$ ipython --no-banner

In [1]: import numpy as np

In [2]: np.set_printoptions(precision=1, suppress=True, linewidth=100)

In [3]: arr = np.load("arr.npy")

In [4]: arr
Out[4]: 
array([[ 0.,  0.,  9.],
       [ 0.,  0., -2.],
       [ 9., -2.,  0.]])

In [5]: U, sigma, Vt = np.linalg.svd(arr)

In [6]: V = Vt[:(sigma > 1e-8).sum()]

In [7]: rng = np.random.default_rng(22379)

In [8]: x = arr[1] + -2 * arr[0] + rng.integers(2) * np.eye(3)[2]

In [9]: x
Out[9]: array([  0.,   0., -19.])

In [10]: np.round(np.diag(V.T @ V), 1) + 0
Out[10]: array([1., 0., 1.])

In [11]: np.allclose(V.T @ V @ x, x)
Out[11]: True

In [12]: np.round(V.T @ V, 1) + 0
Out[12]: 
array([[ 1. , -0.2,  0. ],
       [-0.2,  0. ,  0. ],
       [ 0. ,  0. ,  1. ]])

In [13]: round(float(np.linalg.norm(x - V.T @ V @ x)), 1)
Out[13]: 0.0

In [14]: round(float(np.linalg.eigvalsh(arr).min()), 1)
Out[14]: -9.2

In [15]: [round(float(np.linalg.det(arr[:i, :i])), 2) + 0 for i in range(1, 4)]
Out[15]: [0.0, 0.0, 0.0]

In [16]: np.linalg.matrix_rank(arr, rtol=0.1)
Out[16]: np.int64(2)

In [17]: [round(float(x), 1) for x in np.linalg.svd(arr, compute_uv=False)[:3]]
Out[17]: [9.2, 9.2, 0.0]

In [18]: np.argsort(-np.linalg.norm(arr, axis=0).round(6), kind="stable")[:3]
Out[18]: array([2, 0, 1])

In [19]: round(np.linalg.norm(arr, 2) / np.linalg.norm(arr), 1)
Out[19]: np.float64(0.7)

In [20]: mat = np.loadtxt("data.csv", delimiter=",")

In [21]: mat
Out[21]: 
array([[ 0.,  0.,  2.,  1., -2.],
       [ 0.,  0.,  6.,  0.,  4.],
       [-2., -6.,  0.,  1.,  0.],
       [-1.,  0., -1.,  0., -6.],
       [ 2., -4.,  0.,  6.,  0.]])

In [22]: # looks like rank 4

In [23]: x = np.array([-1, 0, -1, -1, 0])

In [24]: np.round(np.linalg.eigvals(mat).real, 1) + 0
Out[24]: array([0., 0., 0., 0., 0.])

In [25]: round(np.linalg.det(mat), 1)
Out[25]: np.float64(0.0)

In [26]: q = np.linalg.solve(np.eye(5) - mat, np.eye(5) + mat)

In [27]: np.round(q @ q.T, 1) + 0
Out[27]: 
array([[1., 0., 0., 0., 0.],
       [0., 1., 0., 0., 0.],
       [0., 0., 1., 0., 0.],
       [0., 0., 0., 1., 0.],
       [0., 0., 0., 0., 1.]])

In [28]: round(np.linalg.det(q), 1)
Out[28]: np.float64(1.0)

In [29]: np.round(np.sort(np.abs(np.linalg.eigvals(mat))), 1) + 0
Out[29]: array([0. , 4.7, 4.7, 8.7, 8.7])

In [30]: np.trace(mat)
Out[30]: np.float64(0.0)

In [31]: np.linalg.matrix_power(mat, 3)
Out[31]: 
array([[   0.,   30.,  -32.,  -46.,   62.],
       [ -30.,    0., -350.,   -4., -380.],
       [  32.,  350.,    0., -198.,   14.],
       [  46.,    4.,  198.,    0.,  368.],
       [ -62.,  380.,  -14., -368.,    0.]])

In [32]: round(float(np.linalg.det(mat)), 1)
Out[32]: 0.0

In [33]: np.allclose(mat @ mat.T, mat.T @ mat)
Out[33]: True

In [34]: np.allclose(mat, mat.T)
Out[34]: False

In [35]: U, sigma, Vt = np.linalg.svd(mat)

In [36]: V = Vt[:(sigma > 1e-8).sum()]

In [37]: x = mat[4] + -2 * mat[3] + rng.integers(2) * np.eye(5)[0]

In [38]: x
Out[38]: array([ 5., -4.,  2.,  6., 12.])

In [39]: np.allclose(V.T @ V @ x, x)
Out[39]: False

In [40]: np.round(V.T @ V, 1) + 0
Out[40]: 
array([[ 0.4,  0.3, -0.1,  0.4,  0.1],
       [ 0.3,  0.9,  0. , -0.2, -0.1],
       [-0.1,  0. ,  1. ,  0. ,  0. ],
       [ 0.4, -0.2,  0. ,  0.8, -0.1],
       [ 0.1, -0.1,  0. , -0.1,  1. ]])

In [41]: np.diag(V.T @ V)
Out[41]: array([0.4, 0.9, 1. , 0.8, 1. ])

In [42]: np.linalg.matrix_rank(mat, rtol=0.1)
Out[42]: np.int64(4)

In [43]: np.argsort(-np.linalg.norm(mat, axis=0).round(6), kind="stable")[:3]
Out[43]: array([4, 1, 2])

In [44]: np.count_nonzero(mat)
Out[44]: np.int64(14)

In [45]: np.unravel_index(np.abs(mat).argmax(), mat.shape)
Out[45]: (np.int64(1), np.int64(2))

In [46]: mat.shape
Out[46]: (5, 5)

In [47]: np.round(np.linalg.svd(mat, compute_uv=False), 1) + 0
Out[47]: array([8.7, 8.7, 4.7, 4.7, 0. ])

In [48]: mat - mat[0]
Out[48]: 
array([[ 0.,  0.,  0.,  0.,  0.],
       [ 0.,  0.,  4., -1.,  6.],
       [-2., -6., -2.,  0.,  2.],
       [-1.,  0., -3., -1., -4.],
       [ 2., -4., -2.,  5.,  2.]])

In [49]: np.round(np.linalg.norm(mat), 1)
Out[49]: np.float64(14.0)

In [50]: mat.mean(axis=0)
Out[50]: array([-0.2, -2. ,  1.4,  1.6, -0.8])
